% ipython --no-banner

In [1]: import numpy as np

In [2]: import numpy.linalg as la

In [3]: np.set_printoptions(suppress=True, linewidth=100)

In [4]: mat = np.loadtxt("w.csv", delimiter=",")

In [5]: mat
Out[5]: 
array([[ -7.092,   8.971,  -4.03 ,   8.675, -13.331],
       [ -3.892,  -3.549, -15.836,  -9.915,   4.813],
       [ -7.13 ,  13.106,   6.774,  -7.355,  -8.799],
       [ 12.122,   9.601,   8.633,  -9.255,  -0.833],
       [ 13.766,   3.461,  -8.006, -10.86 ,   4.06 ],
       [  0.275,  14.688,   1.818,   1.071,  13.406],
       [ -1.459,  -0.531,   1.141,  14.934, -13.163],
       [ -3.12 ,  -4.071,  16.597,  -9.479,   2.895],
       [-13.081, -13.233,  -6.299,  -1.793,   3.299],
       [ -4.589,  15.088,  -2.412,   8.656,  -8.399],
       [-17.225,  -2.899,   5.341,  -7.689,  -2.692],
       [  0.764, -15.457,  11.6  ,  -4.473,  -2.437],
       [  2.465,   1.917, -17.492,   5.677,   7.214],
       [ -9.376,  13.881,  -3.812,   9.621,   3.511],
       [ 13.7  ,   5.155, -12.899,  -3.83 ,   2.163],
       [-15.579,  -1.919,   3.427, -11.534,   2.969],
       [  8.588,  12.672, -10.615,  -4.986,  -5.304],
       [ -1.607,  -0.49 ,   6.262,  17.619,  -6.895],
       [ -6.047,   7.095,   8.418,   8.474, -13.055],
       [ -7.884,  10.577,   5.771,  10.208,  -9.406],
       [ -1.392, -14.73 ,  -7.005,  -6.412,  -9.534],
       [ -4.367,   7.652,   6.646,  -5.423, -15.773],
       [ -0.054, -15.266,  -9.974,  -6.712,  -4.736],
       [  7.056,  14.293,  -3.386,  -7.115,   9.156],
       [ -3.478,  -4.819,   2.555,  11.696,  14.879]])

In [6]: other = np.c_[mat[:, :2] @ np.array([[2, -2], [-2, 1]]), np.array([-4, 5, -5, -5, -5, -1, 4, 3, -5, -4, -5, 4, 1, 5, 4, 5, -2, -2, -3, -4, 5, -4, 0, -4, 2])]

In [7]: other.round(3)
Out[7]: 
array([[-32.126,  23.155,  -4.   ],
       [ -0.686,   4.235,   5.   ],
       [-40.472,  27.366,  -5.   ],
       [  5.042, -14.643,  -5.   ],
       [ 20.61 , -24.071,  -5.   ],
       [-28.826,  14.138,  -1.   ],
       [ -1.856,   2.387,   4.   ],
       [  1.902,   2.169,   3.   ],
       [  0.304,  12.929,  -5.   ],
       [-39.354,  24.266,  -4.   ],
       [-28.652,  31.551,  -5.   ],
       [ 32.442, -16.985,   4.   ],
       [  1.096,  -3.013,   1.   ],
       [-46.514,  32.633,   5.   ],
       [ 17.09 , -22.245,   4.   ],
       [-27.32 ,  29.239,   5.   ],
       [ -8.168,  -4.504,  -2.   ],
       [ -2.234,   2.724,  -2.   ],
       [-26.284,  19.189,  -3.   ],
       [-36.922,  26.345,  -4.   ],
       [ 26.676, -11.946,   5.   ],
       [-24.038,  16.386,  -4.   ],
       [ 30.424, -15.158,   0.   ],
       [-14.474,   0.181,  -4.   ],
       [  2.682,   2.137,   2.   ]])

In [8]: np.round(la.lstsq(mat, other[:, 0])[0], 3) + 0
Out[8]: array([ 2., -2.,  0.,  0.,  0.])

In [9]: np.round(la.norm(la.qr(mat)[0].T @ other, axis=0) ** 2 / ((other ** 2).sum(axis=0) + 1e-12), 3)
Out[9]: array([1.   , 1.   , 0.274])

In [10]: la.matrix_rank(np.c_[mat, other])
Out[10]: np.int64(6)

In [11]: np.round(la.norm(other - mat @ la.lstsq(mat, other)[0], axis=0), 3) + 0
Out[11]: array([ 0.   ,  0.   , 16.714])

In [12]: Ac = other - other.mean(axis=0)

In [13]: left, sigma, Vh = la.svd(Ac, full_matrices=False)

In [14]: np.abs(Vh[0]).argmax()
Out[14]: np.int64(0)

In [15]: np.searchsorted(np.cumsum(sigma ** 2) / (sigma ** 2).sum(), 0.9) + 1
Out[15]: np.int64(1)

In [16]: np.round(Vh[0] * np.sign(Vh[0, np.abs(Vh[0]).argmax()]), 3)
Out[16]: array([ 0.805, -0.592,  0.042])

In [17]: np.round(np.abs(Vh[-1]), 3)
Out[17]: array([0.218, 0.229, 0.949])

In [18]: (np.sign(left[:, 0]) == np.sign(left[0, 0])).astype(int)
Out[18]: array([1, 0, 1, 0, 0, 1, 0, 0, 0, 1, 1, 0, 0, 1, 0, 1, 0, 0, 1, 1, 0, 1, 0, 1, 0])
